% python3 -q
>>> import numpy as np
>>> np.set_printoptions(suppress=True, linewidth=160)
>>> F = np.loadtxt("run3.csv", delimiter=",")
>>> F
array([[  2.,   1.,  -2.,   1.],
       [  6.,   1.,  -4.,  -1.],
       [  0.,   0.,   2.,   0.],
       [-12.,   6.,   0.,   8.]])
>>> x = np.array([-1, -3, 0, -2])
>>> target = F @ x
>>> coef, lr = np.zeros(4), 1 / np.linalg.norm(F, 2) ** 2
>>> for i in range(25):
...     coef -= lr * F.T @ (F @ coef - target)
...     if i % 5 == 0: print(i, round(np.linalg.norm(F @ coef - target), 1))
... 
0 13.8
5 7.0
10 4.3
15 3.4
20 3.1
>>> round(float(np.linalg.cond(F)), 1)
29.9
>>> m1 = np.loadtxt("layer6.csv", delimiter=",")
>>> m1
array([[ 0.,  0.,  0.],
       [ 0.,  0.,  0.],
       [ 0.,  0.,  0.],
       [ 1.,  0.,  1.],
       [ 3.,  1.,  3.],
       [ 0.,  0.,  0.],
       [ 3.,  1.,  3.],
       [ 0.,  0.,  0.],
       [ 1.,  0.,  1.],
       [ 0.,  0.,  0.],
       [ 3.,  1.,  3.],
       [ 3.,  1.,  3.],
       [ 0.,  0.,  0.],
       [-3.,  2.,  1.],
       [ 1.,  0.,  1.],
       [ 0.,  0.,  0.],
       [-3.,  2.,  1.],
       [-2.,  2.,  2.],
       [ 0.,  0.,  0.],
       [ 0.,  0.,  0.],
       [-3.,  2.,  1.],
       [ 0.,  0.,  0.],
       [ 0.,  0.,  0.],
       [ 0.,  0.,  0.]])
>>> G = np.cov(m1, rowvar=False)
>>> G.round(1)
array([[ 3. , -0.5,  1. ],
       [-0.5,  0.6,  0.5],
       [ 1. ,  0.5,  1.3]])
>>> np.argwhere(np.triu(np.abs(np.corrcoef(m1.T)) > 0.8, 1))
array([], shape=(0, 2), dtype=int64)
>>> np.round(np.corrcoef(m1[:, 2], m1[:, 0])[0, 1], 1)
np.float64(0.5)
>>> np.round(m1.std(axis=0), 1)
array([1.7, 0.8, 1.1])
>>> np.round(np.corrcoef(m1.T), 1)
array([[ 1. , -0.4,  0.5],
       [-0.4,  1. ,  0.6],
       [ 0.5,  0.6,  1. ]])
>>> np.round(np.polyfit(m1[:, 2], m1[:, 0], 1), 1)
array([ 0.8, -0.5])
>>> G.shape
(3, 3)
>>> np.round(np.linalg.eigvalsh(G)[::-1], 1) + 0
array([3.5, 1.4, 0. ])
